$ ipython --no-banner

In [1]: import numpy as np

In [2]: from numpy import linalg as LA

In [3]: np.set_printoptions(precision=1, suppress=True, linewidth=200, floatmode="fixed")

In [4]: E = np.minimum.outer(np.arange(1, 14), np.arange(1, 14)) * 4

In [5]: E
Out[5]: 
array([[ 4,  4,  4,  4,  4,  4,  4,  4,  4,  4,  4,  4,  4],
       [ 4,  8,  8,  8,  8,  8,  8,  8,  8,  8,  8,  8,  8],
       [ 4,  8, 12, 12, 12, 12, 12, 12, 12, 12, 12, 12, 12],
       [ 4,  8, 12, 16, 16, 16, 16, 16, 16, 16, 16, 16, 16],
       [ 4,  8, 12, 16, 20, 20, 20, 20, 20, 20, 20, 20, 20],
       [ 4,  8, 12, 16, 20, 24, 24, 24, 24, 24, 24, 24, 24],
       [ 4,  8, 12, 16, 20, 24, 28, 28, 28, 28, 28, 28, 28],
       [ 4,  8, 12, 16, 20, 24, 28, 32, 32, 32, 32, 32, 32],
       [ 4,  8, 12, 16, 20, 24, 28, 32, 36, 36, 36, 36, 36],
       [ 4,  8, 12, 16, 20, 24, 28, 32, 36, 40, 40, 40, 40],
       [ 4,  8, 12, 16, 20, 24, 28, 32, 36, 40, 44, 44, 44],
       [ 4,  8, 12, 16, 20, 24, 28, 32, 36, 40, 44, 48, 48],
       [ 4,  8, 12, 16, 20, 24, 28, 32, 36, 40, 44, 48, 52]])

In [6]: low = LA.cholesky(E)

In [7]: np.diag(low) ** 2
Out[7]: array([4.0, 4.0, 4.0, 4.0, 4.0, 4.0, 4.0, 4.0, 4.0, 4.0, 4.0, 4.0, 4.0])

In [8]: rng = np.random.default_rng(53)

In [9]: lab = rng.permutation(13)

In [10]: B = E[:, lab] * rng.choice([-1, 1], 13)

In [11]: B
Out[11]: 
array([[ -4,   4,  -4,  -4,   4,  -4,   4,  -4,  -4,  -4,   4,   4,   4],
       [ -8,   8,  -8,  -8,   8,  -4,   8,  -8,  -8,  -8,   8,   8,   8],
       [-12,  12, -12, -12,  12,  -4,  12,  -8, -12, -12,  12,  12,  12],
       [-16,  16, -16, -16,  16,  -4,  16,  -8, -16, -16,  16,  12,  16],
       [-16,  20, -20, -20,  20,  -4,  20,  -8, -20, -20,  20,  12,  20],
       [-16,  24, -24, -20,  24,  -4,  24,  -8, -24, -24,  24,  12,  24],
       [-16,  28, -28, -20,  28,  -4,  28,  -8, -24, -28,  28,  12,  28],
       [-16,  32, -28, -20,  32,  -4,  32,  -8, -24, -32,  32,  12,  32],
       [-16,  32, -28, -20,  36,  -4,  36,  -8, -24, -36,  36,  12,  36],
       [-16,  32, -28, -20,  40,  -4,  40,  -8, -24, -40,  36,  12,  40],
       [-16,  32, -28, -20,  40,  -4,  44,  -8, -24, -44,  36,  12,  44],
       [-16,  32, -28, -20,  40,  -4,  48,  -8, -24, -44,  36,  12,  48],
       [-16,  32, -28, -20,  40,  -4,  52,  -8, -24, -44,  36,  12,  48]])

In [12]: left, _, Vh = LA.svd(E.T @ B)

In [13]: lab
Out[13]: array([ 3,  7,  6,  4,  9,  0, 12,  1,  5, 10,  8,  2, 11])

In [14]: def softmax(z):
    ...:     e = np.exp(z - z.max(axis=-1, keepdims=True))
    ...:     return e / e.sum(axis=-1, keepdims=True)
    ...: 

In [15]: np.round(softmax(B[10] + 5), 1) + 0
Out[15]: array([0.0, 0.0, 0.0, 0.0, 0.0, 0.0, 0.5, 0.0, 0.0, 0.0, 0.0, 0.0, 0.5])

In [16]: np.round(softmax(B[10]), 1) + 0
Out[16]: array([0.0, 0.0, 0.0, 0.0, 0.0, 0.0, 0.5, 0.0, 0.0, 0.0, 0.0, 0.0, 0.5])

In [17]: softmax(B).sum(axis=1)
Out[17]: array([1.0, 1.0, 1.0, 1.0, 1.0, 1.0, 1.0, 1.0, 1.0, 1.0, 1.0, 1.0, 1.0])

In [18]: np.round(softmax(10 * B[10]), 1) + 0
Out[18]: array([0.0, 0.0, 0.0, 0.0, 0.0, 0.0, 0.5, 0.0, 0.0, 0.0, 0.0, 0.0, 0.5])

In [19]: att = B @ B.T / np.sqrt(13)

In [20]: softmax(att)[10] @ B
Out[20]: array([-16.0,  32.0, -28.0, -20.0,  40.0,  -4.0,  52.0,  -8.0, -24.0, -44.0,  36.0,  12.0,  48.0])

In [21]: softmax(att).round(6).argmax(axis=1)
Out[21]: array([12, 12, 12, 12, 12, 12, 12, 12, 12, 12, 12, 12, 12])

In [22]: Q, V = LA.qr(E[:, :11])[0], LA.qr(E[:, 11:])[0]

In [23]: sig = LA.svd(Q.T @ V, compute_uv=False)

In [24]: sig
Out[24]: array([1.0, 0.4])

In [25]: np.degrees(np.arccos(sig.clip(0, 1)))
Out[25]: array([ 1.4, 63.6])

In [26]: M = np.load("layer15.npy")

In [27]: M
Out[27]: 
array([[-0.1, -0.1, -0.6,  2.6,  1.4, -0.1, -0.9, -0.7,  0.7, -2.0],
       [ 1.0, -1.0, -0.2, -0.6, -0.9,  0.3, -1.6,  0.6, -1.7, -0.3],
       [ 1.4, -0.8, -0.1, -1.4, -0.3,  0.1, -0.2, -0.9,  1.8, -0.7],
       [ 0.3, -0.4, -1.7, -0.1,  0.6, -1.5,  0.2,  0.0,  0.1,  1.4],
       [ 2.2,  0.9,  0.9,  1.8,  0.2,  1.8,  0.4, -0.1,  0.1,  0.0],
       [-0.2, -2.6,  0.5,  0.7,  0.9, -0.1,  1.0,  1.1,  1.0, -0.8],
       [-2.4, -0.6, -1.8,  0.5, -0.3,  2.0, -1.2, -0.4,  1.0,  0.7],
       [-0.4, -1.0,  0.8,  0.2, -0.9, -0.9, -0.8, -0.9,  1.0,  1.3],
       [-0.6,  0.8,  1.3, -1.4,  1.5,  1.1, -0.8,  0.3,  0.5,  0.8],
       [ 0.1,  1.3,  0.5, -1.0, -2.0, -0.3, -1.6,  1.7,  1.5, -0.1]])

In [28]: B = M / np.sqrt((M ** 2).mean(axis=1, keepdims=True))

In [29]: LA.norm(B, axis=1)
Out[29]: array([3.2, 3.2, 3.2, 3.2, 3.2, 3.2, 3.2, 3.2, 3.2, 3.2])

In [30]: LA.matrix_rank(M - M.mean(axis=1, keepdims=True))
Out[30]: np.int64(9)

In [31]: np.round(M - M.mean(axis=1, keepdims=True), 1) + 0
Out[31]: 
array([[-0.1, -0.1, -0.6,  2.6,  1.4, -0.1, -0.9, -0.7,  0.7, -2.0],
       [ 1.4, -0.6,  0.2, -0.2, -0.5,  0.7, -1.2,  1.0, -1.3,  0.1],
       [ 1.5, -0.7,  0.0, -1.3, -0.2,  0.2, -0.1, -0.8,  1.9, -0.6],
       [ 0.4, -0.3, -1.6,  0.0,  0.7, -1.4,  0.3,  0.1,  0.2,  1.5],
       [ 1.4,  0.1,  0.1,  1.0, -0.6,  1.0, -0.4, -0.9, -0.7, -0.8],
       [-0.4, -2.8,  0.4,  0.6,  0.8, -0.2,  0.8,  1.0,  0.8, -1.0],
       [-2.2, -0.4, -1.6,  0.8,  0.0,  2.2, -1.0, -0.2,  1.2,  1.0],
       [-0.2, -0.8,  1.0,  0.4, -0.7, -0.7, -0.6, -0.7,  1.2,  1.5],
       [-1.0,  0.5,  1.0, -1.8,  1.2,  0.8, -1.2,  0.0,  0.2,  0.5],
       [ 0.1,  1.3,  0.5, -1.0, -2.0, -0.3, -1.6,  1.7,  1.5, -0.1]])

In [32]: B[4]
Out[32]: array([ 1.9,  0.8,  0.8,  1.6,  0.2,  1.6,  0.3, -0.1,  0.1,  0.0])

In [33]: vec = np.array([-4, 5, -7, -2, 6, 8, 0, -7, -3, 9])

In [34]: rhs = M @ vec

In [35]: rhs
Out[35]: array([ -8.7, -11.2, -12.5,  12.8,   1.8, -30.4,  38.5,  -7.0,  21.5, -27.1])

In [36]: np.round(LA.solve(M, -1 * rhs), 1) + 0
Out[36]: array([ 4.0, -5.0,  7.0,  2.0, -6.0, -8.0,  0.0,  7.0,  3.0, -9.0])

In [37]: B = M / LA.norm(M, axis=1, keepdims=True)

In [38]: C2 = B @ B.T

In [39]: (C2 - 2 * np.eye(10)).round(6).argmax(axis=1)
Out[39]: array([5, 9, 7, 7, 0, 0, 0, 2, 9, 2])

In [40]: np.round(np.degrees(np.arccos(np.clip(C2[7, 1], -1, 1))), 1)
Out[40]: np.float64(93.4)

In [41]: np.argwhere(np.triu(np.abs(C2) > 0.95, 1))
Out[41]: array([], shape=(0, 2), dtype=int64)

In [42]: np.abs(M).max()
Out[42]: np.float64(2.6)

In [43]: np.count_nonzero(M)
Out[43]: np.int64(98)

In [44]: np.zeros(10, 10)
TypeError: Cannot interpret '10' as a data type


In [45]: M - M[0]
Out[45]: 
array([[ 0.0,  0.0,  0.0,  0.0,  0.0,  0.0,  0.0,  0.0,  0.0,  0.0],
       [ 1.1, -0.9,  0.4, -3.2, -2.3,  0.4, -0.7,  1.3, -2.4,  1.7],
       [ 1.5, -0.7,  0.5, -4.0, -1.7,  0.2,  0.7, -0.2,  1.1,  1.3],
       [ 0.4, -0.3, -1.1, -2.7, -0.8, -1.4,  1.1,  0.7, -0.6,  3.4],
       [ 2.3,  1.0,  1.5, -0.8, -1.2,  1.9,  1.3,  0.6, -0.6,  2.0],
       [-0.1, -2.5,  1.1, -1.9, -0.5,  0.0,  1.9,  1.8,  0.3,  1.2],
       [-2.3, -0.5, -1.2, -2.1, -1.7,  2.1, -0.3,  0.3,  0.3,  2.7],
       [-0.3, -0.9,  1.4, -2.4, -2.3, -0.8,  0.1, -0.2,  0.3,  3.3],
       [-0.5,  0.9,  1.9, -4.0,  0.1,  1.2,  0.1,  1.0, -0.2,  2.8],
       [ 0.2,  1.4,  1.1, -3.6, -3.4, -0.2, -0.7,  2.4,  0.8,  1.9]])

In [46]: LA.matrix_rank(M)
Out[46]: np.int64(10)

In [47]: M.shape
Out[47]: (10, 10)

In [48]: np.round(M.mean(axis=0), 1) + 0
Out[48]: array([ 0.1, -0.4,  0.0,  0.1,  0.0,  0.2, -0.6,  0.1,  0.6,  0.0])

In [49]: np.unravel_index(np.abs(M).argmax(), M.shape)
Out[49]: (np.int64(0), np.int64(3))

In [50]: M.sum(axis=0)
Out[50]: array([ 1.3, -3.5, -0.4,  1.3,  0.2,  2.4, -5.5,  0.7,  6.0,  0.3])

In [51]: lab = rng.permutation(10)

In [52]: lab
Out[52]: array([2, 9, 3, 6, 0, 4, 5, 1, 8, 7])

In [53]: B = M[lab][:, lab]

In [54]: B
Out[54]: 
array([[-0.1, -0.7, -1.4, -0.2,  1.4, -0.3,  0.1, -0.8,  1.8, -0.9],
       [ 0.5, -0.1, -1.0, -1.6,  0.1, -2.0, -0.3,  1.3,  1.5,  1.7],
       [-1.7,  1.4, -0.1,  0.2,  0.3,  0.6, -1.5, -0.4,  0.1,  0.0],
       [-1.8,  0.7,  0.5, -1.2, -2.4, -0.3,  2.0, -0.6,  1.0, -0.4],
       [-0.6, -2.0,  2.6, -0.9, -0.1,  1.4, -0.1, -0.1,  0.7, -0.7],
       [ 0.9,  0.0,  1.8,  0.4,  2.2,  0.2,  1.8,  0.9,  0.1, -0.1],
       [ 0.5, -0.8,  0.7,  1.0, -0.2,  0.9, -0.1, -2.6,  1.0,  1.1],
       [-0.2, -0.3, -0.6, -1.6,  1.0, -0.9,  0.3, -1.0, -1.7,  0.6],
       [ 1.3,  0.8, -1.4, -0.8, -0.6,  1.5,  1.1,  0.8,  0.5,  0.3],
       [ 0.8,  1.3,  0.2, -0.8, -0.4, -0.9, -0.9, -1.0,  1.0, -0.9]])

In [55]: np.sort(np.abs(LA.eigvals(B)))
Out[55]: array([3.0, 3.0, 3.0, 3.0, 3.1, 3.1, 3.2, 3.2, 3.3, 3.3])

In [56]: np.round(LA.det(B), 1), round(float(LA.det(M[lab])), 1)
Out[56]: (np.float64(83313.7), -83313.7)

In [57]: np.trace(B)
Out[57]: np.float64(-2.9)

In [58]: A = np.load("out11.npy")

In [59]: A.round(1) + 0
Out[59]: 
array([[-0.1,  0.7,  0.7, -0.6, -0.3, -0.4, -0.4,  0.3,  0.0,  0.5],
       [-1.8, -1.1,  0.8,  1.2,  0.7, -3.1,  0.0, -0.1,  0.1, -0.6],
       [-2.0,  3.2,  0.7,  0.0, -0.1,  0.6, -0.6,  3.6,  1.7,  1.4],
       [ 0.3,  0.6,  0.8,  0.0, -0.5, -0.4, -0.3,  1.1,  0.3, -0.3],
       [-2.0,  0.3,  1.8,  0.2,  0.2, -3.4, -0.6,  0.6,  0.3,  0.3],
       [-0.5, -1.9, -0.3,  0.2,  0.8, -1.6,  0.3, -2.2, -0.8, -0.3],
       [-1.0, -0.6, -0.5,  0.0,  0.8, -0.4,  0.2, -1.1, -0.2,  0.5],
       [ 1.0, -0.1,  0.0, -0.2, -0.4,  0.6,  0.0, -0.2, -0.2, -0.3],
       [ 1.5, -1.9, -1.1,  0.1,  0.2,  0.8,  0.6, -2.1, -0.9, -0.9],
       [-0.3, -0.3, -1.4,  0.6,  0.7,  1.5,  0.5, -0.1,  0.2,  0.0],
       [ 3.4, -1.7, -1.6, -0.3, -0.5,  3.0,  0.7, -2.1, -1.1, -1.2],
       [ 2.8, -3.2,  1.2, -1.0, -0.8, -2.8,  0.0, -4.3, -2.4, -1.6]])

In [60]: LA.matrix_rank(A, rtol=0.1)
Out[60]: np.int64(4)

In [61]: [round(float(x), 1) for x in LA.svd(A, compute_uv=False)[:3]]
Out[61]: [11.0, 7.9, 4.1]

In [62]: arr = np.load("run15.npy")

In [63]: arr
Out[63]: 
array([[ 0.8, -0.9, -1.7],
       [-1.0,  6.6, -1.6],
       [-0.4, -2.6, -4.5],
       [ 6.1, -1.1, -4.3],
       [-0.4,  4.6, -1.7],
       [ 6.0, -2.2, -4.7],
       [-0.7, -4.7, -2.4],
       [ 5.7, -0.1, -3.8],
       [-1.0, -1.9, -1.9],
       [-2.1, -5.0, -1.9],
       [ 3.0, -2.8, -2.6],
       [-0.9,  2.5, -1.4],
       [ 1.1, -3.5, -3.8],
       [-1.3, -2.2, -2.0],
       [-0.6,  5.8, -0.7],
       [ 6.8, -1.0, -4.7],
       [ 0.1,  4.9, -2.9],
       [ 5.6, -2.1, -3.4],
       [ 0.7,  3.5, -1.0],
       [ 0.0,  4.4, -2.2]])

In [64]: Z = arr[[2, 1]].astype(float)

In [65]: for _ in range(3):
    ...:     lab = LA.norm(arr[:, None] - Z, axis=-1).argmin(axis=1)
    ...:     Z = np.array([arr[lab == j].mean(axis=0) for j in range(2)])
    ...: 

In [66]: lab
Out[66]: array([0, 1, 0, 0, 1, 0, 0, 0, 0, 0, 0, 1, 0, 0, 1, 0, 1, 0, 1, 1])

In [67]: Z[1] - Z[0]
Out[67]: array([-2.6,  6.9,  1.6])

In [68]: np.bincount(lab)
Out[68]: array([13,  7])

In [69]: np.abs(Z[1] - Z[0]).argmax()
Out[69]: np.int64(1)

In [70]: B = arr / LA.norm(arr, axis=1, keepdims=True)

In [71]: C2 = B @ B.T

In [72]: (C2 - 2 * np.eye(20)).round(6).argmax(axis=1)
Out[72]: array([12, 14, 12, 15,  1, 17,  9, 15, 13,  6,  5,  4,  0,  8,  1,  3, 19,  5, 19, 16])

In [73]: np.round(np.degrees(np.arccos(np.clip(C2[13, 9], -1, 1))), 1)
Out[73]: np.float64(19.9)

In [74]: np.argwhere(np.triu(np.abs(C2) > 0.95, 1))
Out[74]: 
array([[ 0, 12],
       [ 1,  4],
       [ 1, 11],
       [ 1, 14],
       [ 1, 19],
       [ 3,  5],
       [ 3,  7],
       [ 3, 15],
       [ 3, 17],
       [ 4, 11],
       [ 4, 14],
       [ 4, 16],
       [ 4, 18],
       [ 4, 19],
       [ 5,  7],
       [ 5, 15],
       [ 5, 17],
       [ 6,  9],
       [ 7, 15],
       [ 7, 17],
       [ 8, 13],
       [11, 19],
       [15, 17],
       [16, 18],
       [16, 19],
       [18, 19]])
